% python3 -q
>>> import numpy as np
>>> np.set_printoptions(suppress=True, linewidth=160)
>>> sig = 3 * 0.2 ** np.arange(4)
>>> q, _ = np.linalg.qr(np.array([[1.0, 1.1, 1.5, 0.4],
...     [0.8, -2.2, 0.7, -0.6],
...     [-0.1, -1.9, -0.5, 0.8],
...     [0.1, 0.4, -0.9, -0.2]]))
>>> rng = np.random.default_rng(428)
>>> data = rng.normal(size=(10, 4)) * sig @ q
>>> data.round(2)
array([[-0.12,  0.68,  0.08, -0.21],
       [ 2.96, -0.94, -0.29,  1.07],
       [-0.75, -0.3 ,  0.01, -0.2 ],
       [-0.6 ,  0.94,  0.1 , -1.01],
       [ 2.09, -1.5 , -0.34,  1.25],
       [ 3.33, -1.68, -0.47,  1.79],
       [-0.52, -0.78, -0.02,  0.61],
       [ 3.48, -0.97, -0.42,  1.08],
       [ 1.31, -0.58, -0.15,  0.54],
       [-1.53,  0.08,  0.11, -0.43]])
>>> labels = data[:, 3] > np.median(data[:, 3])
>>> r0 = data[labels].mean(axis=0) - data[~labels].mean(axis=0)
>>> ((data - data.mean(axis=0)) @ r0 > 0).astype(int)
array([0, 1, 0, 0, 1, 1, 0, 1, 1, 0])
>>> r0.round(2)
array([ 2.61, -1.34, -0.34,  1.42])
>>> (((data - data.mean(axis=0)) @ r0 > 0) == labels).mean()
np.float64(0.8)
>>> A2 = np.c_[data[:, :2] @ np.array([[0, 3], [1, 3]]), np.array([4, 2, -2, 3, -2, -5, 5, -2, 4, -2])]
>>> A2.round(2)
array([[ 0.68,  1.68,  4.  ],
       [-0.94,  6.05,  2.  ],
       [-0.3 , -3.16, -2.  ],
       [ 0.94,  1.02,  3.  ],
       [-1.5 ,  1.75, -2.  ],
       [-1.68,  4.96, -5.  ],
       [-0.78, -3.88,  5.  ],
       [-0.97,  7.53, -2.  ],
       [-0.58,  2.19,  4.  ],
       [ 0.08, -4.38, -2.  ]])
>>> np.round(np.linalg.norm(np.linalg.qr(data)[0].T @ A2, axis=0) ** 2 / ((A2 ** 2).sum(axis=0) + 1e-12), 2)
array([1.  , 1.  , 0.34])
>>> np.linalg.matrix_rank(A2)
np.int64(3)
>>> np.linalg.matrix_rank(np.c_[data, A2])
np.int64(5)
>>> np.round(np.linalg.norm(A2 - data @ np.linalg.lstsq(data, A2)[0], axis=0), 2) + 0
array([0.  , 0.  , 8.59])
>>> np.round(np.linalg.lstsq(data, A2[:, 0])[0], 2) + 0
array([0., 1., 0., 0.])
